% ipython --no-banner

In [1]: import numpy as np

In [2]: import numpy.linalg as la

In [3]: np.set_printoptions(precision=2, suppress=True, linewidth=200)

In [4]: M = np.load("w.npy")

In [5]: print(M)
[[-0.19 -0.11 -0.97 -0.11]
 [-0.11  0.99 -0.09 -0.01]
 [-0.97 -0.09  0.21 -0.09]
 [-0.11 -0.01 -0.09  0.99]]

In [6]: # columns are unit length and at right angles

In [7]: B = la.invert(M)
AttributeError: module 'numpy.linalg' has no attribute 'invert'


In [8]: B = la.inv(M)

In [9]: print(B)
[[-0.19 -0.11 -0.97 -0.11]
 [-0.11  0.99 -0.09 -0.01]
 [-0.97 -0.09  0.21 -0.09]
 [-0.11 -0.01 -0.09  0.99]]

In [10]: print(round(float(la.slogdet(M)[0]), 2))
-1.0

In [11]: print(np.round(M @ B, 2) + 0)
[[1. 0. 0. 0.]
 [0. 1. 0. 0.]
 [0. 0. 1. 0.]
 [0. 0. 0. 1.]]

In [12]: print(la.norm(M, axis=0))
[1. 1. 1. 1.]

In [13]: print(la.pinv(M))
[[-0.19 -0.11 -0.97 -0.11]
 [-0.11  0.99 -0.09 -0.01]
 [-0.97 -0.09  0.21 -0.09]
 [-0.11 -0.01 -0.09  0.99]]

In [14]: print(np.round(M[:, 1] @ M[:, 2], 2))
-0.0

In [15]: x0 = np.array([0, 0, 2, 1])

In [16]: print(np.round(M.T @ (M @ x0), 2) + 0)
[0. 0. 2. 1.]

In [17]: print(np.round(la.det(M), 2))
-1.0

In [18]: print(4 - la.matrix_rank(M - np.eye(4), tol=1e-8))
3

In [19]: print(round(float(la.norm(x0)), 2), round(float(la.norm(M @ x0)), 2))
2.24 2.24

In [20]: print(round(float(la.det(M)), 2))
-1.0

In [21]: print(np.round(la.matrix_power(M, 2), 2) + 0)
[[1. 0. 0. 0.]
 [0. 1. 0. 0.]
 [0. 0. 1. 0.]
 [0. 0. 0. 1.]]

In [22]: print(np.allclose(M @ M.T, M.T @ M))
True

In [23]: assert M == M.T
ValueError: The truth value of an array with more than one element is ambiguous. Use a.any() or a.all()


In [24]: vals, V = la.eigh(M)

In [25]: x0 = np.array([1, 1, 0, 2])

In [26]: print(np.round(x0 @ M @ x0, 2))
4.08

In [27]: print(np.round(V * np.maximum(vals, 0) @ V.T, 2) + 0)
[[ 0.41 -0.05 -0.49 -0.05]
 [-0.05  1.   -0.04  0.  ]
 [-0.49 -0.04  0.6  -0.04]
 [-0.05  0.   -0.04  1.  ]]

In [28]: K = np.array([[3, 1, 0, 2, 2],
    ...:     [2, 3, 1, 0, 2],
    ...:     [2, 2, 3, 1, 0],
    ...:     [0, 2, 2, 3, 1],
    ...:     [1, 0, 2, 2, 3]])

In [29]: print(K)
[[3 1 0 2 2]
 [2 3 1 0 2]
 [2 2 3 1 0]
 [0 2 2 3 1]
 [1 0 2 2 3]]

In [30]: print(K @ (-1.0) ** np.arange(5))
[ 2.  2.  2. -2.  4.]

In [31]: print(K @ np.ones(5))
[8. 8. 8. 8. 8.]

In [32]: print((K @ K)[0])
[13 10  9 16 16]

In [33]: print(np.fft.fft(K[0]))
[8.  +0.j   2.31+2.13j 1.19-1.31j 1.19+1.31j 2.31-2.13j]

In [34]: u = np.array([3, -5, 0])

In [35]: print(np.convolve(M[3], u))
[-0.32  0.51 -0.22  3.41 -4.95  0.  ]

In [36]: print(np.polyval(u, M[3]))
[ 0.57  0.05  0.46 -2.01]

In [37]: u = np.array([1, 3, 2, 1, 2])

In [38]: B = K + np.outer(u, np.eye(5)[3])

In [39]: print(B)
[[3. 1. 0. 3. 2.]
 [2. 3. 1. 3. 2.]
 [2. 2. 3. 3. 0.]
 [0. 2. 2. 4. 1.]
 [1. 0. 2. 4. 3.]]

In [40]: print(la.matrix_rank(la.inv(B) - la.inv(K), tol=1e-8))
1

In [41]: print(round(la.det(B) / la.det(K), 2), np.round(1 + la.solve(K, u)[3], 2))
0.56 0.56

In [42]: arr = np.array([[5, -3, 7, 0, -2, -9, -2],
    ...:     [-3, 5, -1, 0, -2, 3, -2],
    ...:     [7, -1, 13, 0, -6, -15, -6],
    ...:     [0, 0, 0, 0, 0, 0, 0],
    ...:     [-2, -2, -6, 0, 4, 6, 4],
    ...:     [-9, 3, -15, 0, 6, 18, 6],
    ...:     [-2, -2, -6, 0, 4, 6, 4]])

In [43]: r = la.matrix_rank(arr)

In [44]: print(r)
2

In [45]: N = la.svd(arr)[2][r:].T

In [46]: print(np.allclose(arr @ N, 0))
True

In [47]: print(N.shape)
(7, 5)

In [48]: print(la.matrix_rank(arr.T @ arr), la.matrix_rank(arr @ arr.T))
2 2

In [49]: vals, V = la.eigh(arr)

In [50]: x0 = np.array([-2, -1, -3, 0, 0, -2, 0])

In [51]: print(np.abs(arr).sum(axis=1).max(), np.round(np.abs(vals).max(), 2))
57 39.9

In [52]: print(np.round(V * np.maximum(vals, 0) @ V.T, 2) + 0)
[[  5.  -3.   7.   0.  -2.  -9.  -2.]
 [ -3.   5.  -1.   0.  -2.   3.  -2.]
 [  7.  -1.  13.   0.  -6. -15.  -6.]
 [  0.   0.   0.   0.   0.   0.   0.]
 [ -2.  -2.  -6.   0.   4.   6.   4.]
 [ -9.   3. -15.   0.   6.  18.   6.]
 [ -2.  -2.  -6.   0.   4.   6.   4.]]

In [53]: print(np.round(x0 @ arr @ x0 / (x0 @ x0), 2), np.round(vals[0], 2), np.round(vals[-1], 2))
2.22 -0.0 39.9

In [54]: print(round(float(la.norm(arr, 2) / la.norm(arr)), 2))
0.97

In [55]: print(la.matrix_rank(arr, rtol=0.1))
2

In [56]: vals, V = la.eigh(M)

In [57]: print(V @ np.diag(vals) @ V.T)
[[-0.19 -0.11 -0.97 -0.11]
 [-0.11  0.99 -0.09 -0.01]
 [-0.97 -0.09  0.21 -0.09]
 [-0.11 -0.01 -0.09  0.99]]

In [58]: print(np.round(V.T @ V, 2) + 0)
[[1. 0. 0. 0.]
 [0. 1. 0. 0.]
 [0. 0. 1. 0.]
 [0. 0. 0. 1.]]

In [59]: print(vals)
[-1.  1.  1.  1.]

In [60]: print(la.eigvalsh(M + 3 * np.eye(4)))
[2. 4. 4. 4.]

In [61]: print(la.svd(M, compute_uv=False))
[1. 1. 1. 1.]

In [62]: U, sigma, Vh = la.svd(arr, full_matrices=False)

In [63]: print(np.abs(U[:, 0]).round(6).argmax())
5

In [64]: print(np.allclose(U * sigma @ Vh, arr))
True

In [65]: print(sigma.round(2) + 0)
[39.9  9.1  0.   0.   0.   0.   0. ]

In [66]: print(np.round(U.T @ arr @ Vh.T, 2) + 0)
[[39.9  0.   0.   0.   0.   0.   0. ]
 [ 0.   9.1  0.   0.   0.   0.   0. ]
 [ 0.   0.   0.   0.   0.   0.   0. ]
 [ 0.   0.   0.   0.   0.   0.   0. ]
 [ 0.   0.   0.   0.   0.   0.   0. ]
 [ 0.   0.   0.   0.   0.   0.   0. ]
 [ 0.   0.   0.   0.   0.   0.   0. ]]

In [67]: F = np.load("layer17.npy")

In [68]: print(F)
[[ 2. -2.]
 [ 4. -4.]]

In [69]: r = la.matrix_rank(F)

In [70]: print(r)
1

In [71]: N = la.svd(F)[2][r:].T

In [72]: print(N.shape)
(2, 1)

In [73]: print([int(la.matrix_rank(np.delete(F, i, axis=0))) for i in range(2)])
[1, 1]

In [74]: print([int(la.matrix_rank(F[:, :j + 1])) for j in range(2)])
[1, 1]

In [75]: print(N[:, 0] / N[np.abs(N[:, 0]).round(6).argmax(), 0])
[1. 1.]

In [76]: print(la.matrix_rank(F.T @ F), la.matrix_rank(F @ F.T))
1 1

In [77]: print([int(la.matrix_rank(F[:i])) for i in range(1, len(F) + 1)])
[1, 1]

In [78]: print(np.round(np.trace(la.pinv(F) @ F), 2))
1.0

In [79]: print(la.lstsq(F[:-1].T, F[-1])[2])
1

In [80]: print(np.unique(F.round(6), axis=0).shape)
(2, 2)

In [81]: print(F @ la.pinv(F) @ F)
[[ 2. -2.]
 [ 4. -4.]]

In [82]: U, sigma, Vh = la.svd(F)

In [83]: V = Vh[:(sigma > 1e-8).sum()]

In [84]: rng = np.random.default_rng(31)

In [85]: x0 = F[1] + -2 * F[0] + rng.integers(2) * np.eye(2)[0]

In [86]: print(x0)
[1. 0.]

In [87]: print(np.diag(V.T @ V))
[0.5 0.5]

In [88]: print(V.T @ V)
[[ 0.5 -0.5]
 [-0.5  0.5]]

In [89]: print(np.argsort(-la.norm(F, axis=0).round(6), kind="stable")[:3])
[0 1]

In [90]: print(la.matrix_rank(F, rtol=0.1))
1

In [91]: q, _ = la.qr(np.array([[0.2, -0.6, -0.1, 0.7, 1.1, -0.7],
    ...:     [0.5, 0.3, 1.2, -0.4, 0.4, 0.8],
    ...:     [1.2, -1.1, -1.0, -0.3, 1.0, 0.6],
    ...:     [-0.7, 0.8, -0.8, -1.0, 0.7, 0.7],
    ...:     [-0.8, 0.5, 1.5, 0.1, -0.7, 0.8],
    ...:     [1.3, 0.6, 0.2, -0.1, 0.1, 1.0]]))

In [92]: feats = q[:, :6]

In [93]: print(feats)
[[-0.09  0.34  0.12 -0.41 -0.83  0.1 ]
 [-0.23 -0.3   0.5   0.53 -0.34 -0.46]
 [-0.56  0.46 -0.15  0.52  0.02  0.42]
 [ 0.33 -0.37 -0.62  0.38 -0.45  0.17]
 [ 0.38 -0.15  0.57  0.14 -0.01  0.7 ]
 [-0.61 -0.65 -0.05 -0.34 -0.01  0.29]]

In [94]: # columns are unit length and at right angles

In [95]: u = np.array([0, 1, 1, 1, 2, 2])

In [96]: B = feats + np.outer(u, np.eye(6)[5])

In [97]: print(B)
[[-0.09  0.34  0.12 -0.41 -0.83  0.1 ]
 [-0.23 -0.3   0.5   0.53 -0.34  0.54]
 [-0.56  0.46 -0.15  0.52  0.02  1.42]
 [ 0.33 -0.37 -0.62  0.38 -0.45  1.17]
 [ 0.38 -0.15  0.57  0.14 -0.01  2.7 ]
 [-0.61 -0.65 -0.05 -0.34 -0.01  2.29]]

In [98]: print(np.round(la.det(B) / la.det(feats), 2), np.round(1 + la.solve(feats, u)[5], 2))
3.12 3.12

In [99]: print(la.matrix_rank(la.inv(B) - la.inv(feats), tol=1e-8))
1

In [100]: print(la.matrix_rank(B - feats))
1

In [101]: x0 = np.array([2, -1, -2, 0, 1, -2])

In [102]: print((B * x0).sum(axis=1))
[-1.8  -2.6  -4.09 -0.52 -5.64 -5.05]

In [103]: print(B @ (2 * x0))
[ -3.6   -5.2   -8.19  -1.03 -11.29 -10.11]

In [104]: print(np.sign((B @ x0).round(6)))
[-1. -1. -1. -1. -1. -1.]

In [105]: print(B @ x0)
[-1.8  -2.6  -4.09 -0.52 -5.64 -5.05]

In [106]: print(la.norm(feats, axis=0))
[1. 1. 1. 1. 1. 1.]

In [107]: print(round(la.norm(feats, 2), 2))
1.0

In [108]: print(round(feats[2] @ feats[5], 2))
0.0

In [109]: print(round(float(la.norm(feats, "nuc")), 2))
6.0

In [110]: print(round(la.norm(feats, 1), 2), round(la.norm(feats, np.inf), 2))
2.32 2.36

In [111]: ang = np.radians(74)

In [112]: Rm = np.eye(6)

In [113]: Rm[1, 1] = Rm[0, 0] = np.cos(ang)

In [114]: Rm[1, 0], Rm[0, 1] = -np.sin(ang), np.sin(ang)

In [115]: print(Rm)
[[ 0.28  0.96  0.    0.    0.    0.  ]
 [-0.96  0.28  0.    0.    0.    0.  ]
 [ 0.    0.    1.    0.    0.    0.  ]
 [ 0.    0.    0.    1.    0.    0.  ]
 [ 0.    0.    0.    0.    1.    0.  ]
 [ 0.    0.    0.    0.    0.    1.  ]]

In [116]: B = feats @ Rm.T

In [117]: print(np.allclose(la.norm(feats, axis=1), la.norm(B, axis=1)))
True

In [118]: print(B)
[[ 0.3   0.18  0.12 -0.41 -0.83  0.1 ]
 [-0.35  0.14  0.5   0.53 -0.34 -0.46]
 [ 0.28  0.67 -0.15  0.52  0.02  0.42]
 [-0.26 -0.42 -0.62  0.38 -0.45  0.17]
 [-0.05 -0.4   0.57  0.14 -0.01  0.7 ]
 [-0.8   0.41 -0.05 -0.34 -0.01  0.29]]

In [119]: print(la.svd(feats, compute_uv=False), la.svd(B, compute_uv=False))
[1. 1. 1. 1. 1. 1.] [1. 1. 1. 1. 1. 1.]
